>>> import numpy as np
>>> np.set_printoptions(precision=2, suppress=True, linewidth=120, floatmode="fixed")
>>> rnd = lambda a: np.round(a, 2) + 0
>>> mat = np.loadtxt("dump.csv", delimiter=",")
>>> print(rnd(mat))
[[-1.22 -1.20  0.92 -0.43  0.59  0.23]
 [-1.20 -0.66  0.73  0.17  0.57 -0.52]
 [ 0.92  0.73  0.50  0.02  1.07  0.62]
 [-0.43  0.17  0.02  0.52  0.01 -0.59]
 [ 0.59  0.57  1.07  0.01  1.57  1.29]
 [ 0.23 -0.52  0.62 -0.59  1.29 -1.71]]
>>> # symmetric, so the eigenvalues are real
>>> print(np.all(np.linalg.eigvalsh(mat) > 0))
False
>>> M = np.load("w.npy")
>>> print(M)
[[ 0  0  0]
 [ 2  3  3]
 [ 0  0  0]
 [ 2  3  3]
 [ 1  4 -1]
 [ 0  1  2]
 [ 1  3 -3]
 [ 0  0  0]
 [ 2  2  1]
 [ 2  2  1]
 [ 2  2  1]
 [ 1  3 -3]
 [ 0  0  0]
 [ 0  1  2]
 [ 1  3 -3]
 [ 3  5 -2]
 [ 0  0  0]
 [ 1  3 -3]
 [ 0  0  0]
 [ 1  3 -3]
 [ 0  0  0]]
>>> d = np.linalg.norm(M[:, None] - M[None], axis=-1)
>>> print(rnd(d[:5, :5]))
[[0.00 4.69 0.00 4.69 4.24]
 [4.69 0.00 4.69 0.00 4.24]
 [0.00 4.69 0.00 4.69 4.24]
 [4.69 0.00 4.69 0.00 4.24]
 [4.24 4.24 4.24 4.24 0.00]]
>>> W0 = np.loadtxt("x.csv", delimiter=",")
>>> print(W0)
[[-0.20  1.10  0.70 -1.10  0.30  0.60 -0.60 -0.10 -0.60 -0.90  0.80  0.00 -0.20  0.90]
 [ 0.10 -1.10  1.20  0.50 -1.80  0.10 -1.00  0.00 -0.10 -0.80  0.10  1.20 -2.30 -0.30]
 [ 1.60 -1.90  0.10 -1.60 -3.30  1.80 -0.50  2.70 -1.40 -0.60 -0.30 -0.70 -1.30 -0.10]
 [ 0.30  0.60  0.80  0.30  0.90 -0.60 -0.30  1.30  0.10 -0.50 -1.50  0.20  1.00  0.70]
 [-2.00  0.40  0.80  0.40  2.70  0.60 -1.10  1.20 -0.80 -0.40 -2.20 -0.60 -0.10  0.50]
 [ 2.00 -0.30  0.20  0.00  0.60 -0.50 -1.10 -0.70  1.30 -2.50 -0.50  0.00 -2.40  1.10]
 [-0.50 -0.90 -0.70  0.10 -0.30 -0.50  0.10 -0.70  0.40  0.40  0.70 -0.50  0.50  2.00]
 [ 1.60 -0.80 -0.50  1.10 -0.90 -0.30  0.40  0.40  0.80  1.00 -0.90  0.30  0.60 -1.00]
 [-0.50  0.50  0.20 -0.70 -1.20 -0.70 -0.50  0.30 -1.50 -2.40  0.10  0.00 -2.00  1.80]
 [ 0.70  1.10 -0.90  1.40  0.60 -2.40  0.90 -0.90 -0.80 -0.30 -0.70  0.30  1.00  0.40]
 [ 2.00  1.30 -0.40 -1.40 -1.80  0.70 -0.50  0.70  1.30  0.80  0.10  0.00  0.30  1.30]
 [-0.10  0.80  0.60  0.80 -2.10  1.40 -0.40 -1.70  0.10 -1.00  1.60  1.20  0.00  2.40]
 [ 0.40 -0.10  1.10 -1.90  2.70 -1.40 -0.70  1.30  1.20 -0.90  2.60  1.50  0.20  0.20]]
>>> print([round(float(x), 2) for x in np.linalg.svd(W0, compute_uv=False)[:3]])
[7.76, 6.46, 5.67]
>>> print(rnd(np.linalg.norm(W0, 2) / np.linalg.norm(W0)))
0.52
>>> W1 = np.array([[2, 1, 0, 2, 2, 0],
...     [0, 0, 1, 2, 0, 0],
...     [2, 1, 1, 2, 0, 0],
...     [0, 1, 1, 2, 0, 0],
...     [1, 1, 0, 2, 2, 2],
...     [0, 0, 0, 1, 1, 1],
...     [0, 2, 2, 1, 1, 1],
...     [2, 0, 1, 2, 1, 1],
...     [1, 2, 2, 2, 0, 0],
...     [0, 0, 2, 2, 2, 2],
...     [1, 0, 1, 2, 0, 1],
...     [1, 0, 1, 0, 2, 2],
...     [1, 1, 2, 1, 2, 1],
...     [0, 2, 1, 1, 2, 0]])
>>> coef = np.array([-2, 0, 4, 1, 3, -1])
>>> H = np.maximum(W0 @ W1 + coef, 0)
>>> print((H > 0).astype(int))
[[0 0 1 1 1 0]
 [0 0 0 0 0 0]
 [0 0 0 0 0 0]
 [1 1 1 1 1 1]
 [0 0 0 1 1 1]
 [1 1 0 0 0 0]
 [0 1 1 1 1 0]
 [1 1 1 1 1 0]
 [0 0 0 0 0 0]
 [0 1 1 1 1 0]
 [1 1 1 1 1 0]
 [0 1 1 1 1 0]
 [1 1 1 1 1 1]]
>>> Z = np.array([[2, 2], [1, -1], [0, -2], [2, 0], [0, 0], [3, -1]])
>>> print(W1 @ Z)
[[ 9  3]
 [ 4 -2]
 [ 9  1]
 [ 5 -3]
 [13 -1]
 [ 5 -1]
 [ 7 -7]
 [11  1]
 [ 8 -4]
 [10 -6]
 [ 9 -1]
 [ 8 -2]
 [ 8 -4]
 [ 4 -4]]
>>> print((H @ Z).round(6).argmax(axis=1))
[0 0 0 0 0 0 0 0 0 0 0 0 0]
